In [1]: import numpy as np

In [2]: import numpy.linalg as la

In [3]: np.set_printoptions(suppress=True, linewidth=160)

In [4]: out = np.array([[0, 1, 2], [2, 2, 1], [1, 1, 2]])

In [5]: A = np.triu(out, 1)

In [6]: A
Out[6]: 
array([[0, 1, 2],
       [0, 0, 1],
       [0, 0, 0]])

In [7]: U, sig, Vh = la.svd(A)

In [8]: V = Vh[:(sig > 1e-8).sum()]

In [9]: rng = np.random.default_rng(224)

In [10]: x0 = A[1] + -3 * A[0] + rng.integers(2) * np.eye(3)[1]

In [11]: x0
Out[11]: array([ 0., -2., -5.])

In [12]: round(float(la.norm(x0 - V.T @ V @ x0)), 1)
Out[12]: 0.0

In [13]: np.round(np.diag(V.T @ V), 1)
Out[13]: array([0., 1., 1.])

In [14]: np.allclose(V.T @ V @ x0, x0)
Out[14]: True

In [15]: np.kron(np.eye(2, dtype=int), A)
Out[15]: 
array([[0, 1, 2, 0, 0, 0],
       [0, 0, 1, 0, 0, 0],
       [0, 0, 0, 0, 0, 0],
       [0, 0, 0, 0, 1, 2],
       [0, 0, 0, 0, 0, 1],
       [0, 0, 0, 0, 0, 0]])

In [16]: round(float(la.det(A[::-1])), 1)
Out[16]: 0.0

In [17]: round(la.eigvals(A).sum().real, 1)
Out[17]: np.float64(0.0)

In [18]: round(float(la.det(2 * A)), 1), round(la.det(A), 1)
Out[18]: (0.0, np.float64(0.0))

In [19]: np.round(la.eigvals(A), 1)
Out[19]: array([0., 0., 0.])

In [20]: arr = np.loadtxt("block12.csv", delimiter=",")

In [21]: arr
Out[21]: 
array([[  3. , -35.3, -10.3],
       [  2.3, -27.2,  -9.5],
       [  1.9, -23.7,  -9. ],
       [  1.6, -21.1,  -8.7],
       [  0.5, -13.3,  -7.6],
       [ -1.3,  -3.9,  -5.7],
       [ -1.5,   0.1,  -1.8],
       [ -1.4,   0.1,  -1.7],
       [  0.8,   0. ,   0.8],
       [  6.1,   1.6,   4.7],
       [  7.6,   2.3,   5.6],
       [  8.6,   2.9,   6.2],
       [  9.9,   3.7,   6.9],
       [ 11.4,   4.7,   7.8],
       [ 19.5,  11.4,  12.2],
       [ 23.2,  15.2,  14.2],
       [ 26.7,  18.9,  16. ],
       [ 31.5,  24.4,  18.4],
       [ 32. ,  25. ,  18.6],
       [ 32.4,  25.4,  18.8],
       [ 34.8,  28.4,  20.1],
       [ 41. ,  36.3,  23.1],
       [ 41.6,  37.1,  23.4],
       [ 45.2,  42.1,  25.2],
       [ 45.3,  42.2,  25.2]])

In [22]: x0 = np.array([4, 0, 0])

In [23]: rhs = arr @ x0

In [24]: np.round(la.lstsq(arr, rhs)[0], 1) + 0
Out[24]: array([4., 0., 0.])

In [25]: np.round(la.solve(arr.T @ arr, arr.T @ rhs), 1) + 0
Out[25]: array([4., 0., 0.])

In [26]: rhs = rhs + 0.3 * rng.normal(size=25)

In [27]: rhs.round(1)
Out[27]: 
array([ 12. ,   9. ,   7.2,   6.6,   2. ,  -5.2,  -6.2,  -5.2,   3.5,  24.9,  30.7,  34.4,  39.5,  44.8,  78.3,  93.3, 106.8, 125.8, 128.3, 129.4, 139.5,
       163.5, 166.6, 180.7, 181.3])

In [28]: beta, *_ = la.lstsq(arr, rhs)

In [29]: [round(float(la.norm(la.solve(arr.T @ arr + lam * np.eye(3), arr.T @ rhs))), 2) for lam in (0, 1, 10, 100)]
Out[29]: [3.99, 3.99, 3.96, 3.79]

In [30]: round(float(la.norm(rhs - arr @ beta)), 1)
Out[30]: 1.6

In [31]: beta.round(1) + 0
Out[31]: array([4., 0., 0.])

In [32]: beta.round()
Out[32]: array([ 4., -0.,  0.])

In [33]: w1 = np.array([[3, 2, 1, 0, 3, 2], [2, 0, 3, 0, 3, 2], [2, 1, 3, 2, 2, 1]])

In [34]: beta = np.array([3, 5, 5, 2, 4, 3])

In [35]: hid = np.maximum(arr @ w1 + beta, 0)

In [36]: np.round((hid > 0).mean(axis=0), 1)
Out[36]: array([0.7, 0.8, 0.7, 0.7, 0.7, 0.7])

In [37]: cent = np.array([[2, 1], [1, 0], [-1, 0], [0, 1], [-2, 0], [2, 0]])

In [38]: (hid @ cent).round(6).argmax(axis=1)
Out[38]: array([0, 0, 0, 0, 0, 0, 0, 0, 1, 1, 1, 1, 1, 1, 1, 1, 1, 1, 1, 1, 1, 1, 1, 1, 1])

In [39]: out = np.c_[arr[:, :2] @ np.array([[-8, 5], [-1, 7]]), np.array([-4, -1, -5, 5, -1, -4, 1, 3, 0, 4, -3, 3, -2, -4, -5, -5, 2, -3, 0, 3, -4, 0, 3, 1, 2])]

In [40]: out.round(1)
Out[40]: 
array([[  11.3, -232.1,   -4. ],
       [   8.8, -178.9,   -1. ],
       [   8.5, -156.4,   -5. ],
       [   8.3, -139.7,    5. ],
       [   9.3,  -90.6,   -1. ],
       [  14.3,  -33.8,   -4. ],
       [  11.9,   -6.8,    1. ],
       [  11.1,   -6.3,    3. ],
       [  -6.4,    4. ,    0. ],
       [ -50.4,   41.7,    4. ],
       [ -63.1,   54.1,   -3. ],
       [ -71.7,   63.3,    3. ],
       [ -82.9,   75.4,   -2. ],
       [ -95.9,   89.9,   -4. ],
       [-167.4,  177.3,   -5. ],
       [-200.8,  222.4,   -5. ],
       [-232.5,  265.8,    2. ],
       [-276.4,  328.3,   -3. ],
       [-281. ,  335. ,    0. ],
       [-284.6,  339.8,    3. ],
       [-306.8,  372.8,   -4. ],
       [-364.3,  459.1,    0. ],
       [-369.9,  467.7,    3. ],
       [-403.7,  520.7,    1. ],
       [-404.6,  521.9,    2. ]])

In [41]: np.round(la.norm(out - arr @ la.lstsq(arr, out)[0], axis=0), 1) + 0
Out[41]: array([ 0. ,  0. , 14.7])

In [42]: cen = (arr - arr.mean(axis=0)) / arr.std(axis=0)

In [43]: np.argwhere(np.abs(cen) > 2)
Out[43]: array([[0, 1]])

In [44]: beta = la.lstsq(np.delete(cen, 0, axis=1), cen[:, 0])[0]

In [45]: np.abs(beta).argmax()
Out[45]: np.int64(1)

In [46]: C2 = arr.T @ arr

In [47]: np.round(la.eigvalsh(C2)[::-1], 1)
Out[47]: array([29525.2,  2151.6,    87.2])

In [48]: C2.round(1)
Out[48]: 
array([[13839.3, 11199. ,  7886.4],
       [11199. , 12874.6,  7693.1],
       [ 7886.4,  7693.1,  5050.1]])

In [49]: (arr @ arr.T).shape
Out[49]: (25, 25)

In [50]: W0 = (rng.random((4, 4)) < 0.3) + np.eye(4)

In [51]: W0 /= W0.sum(axis=1, keepdims=True)

In [52]: W0.round(1)
Out[52]: 
array([[1. , 0. , 0. , 0. ],
       [0. , 1. , 0. , 0. ],
       [0.3, 0.3, 0.3, 0. ],
       [0. , 0.5, 0. , 0.5]])

In [53]: # a transition matrix

In [54]: proj = np.triu(np.array([[0, 2, 1, 0], [2, 0, 2, 1], [2, 1, 0, 2], [1, 2, 2, 0]]), 1) + np.eye(4)

In [55]: out = proj @ W0 @ la.inv(proj)

In [56]: la.matrix_rank(out)
Out[56]: np.int64(4)

In [57]: out.round(1)
Out[57]: 
array([[ 1.3, -0.3, -0.3,  1. ],
       [ 0.7,  0.8, -1.7,  3. ],
       [ 0.3,  0.7, -1.3,  3. ],
       [ 0. ,  0.5, -1. ,  2. ]])

In [58]: np.round(np.trace(out), 1), round(float(np.trace(W0)), 1)
Out[58]: (np.float64(2.8), 2.8)
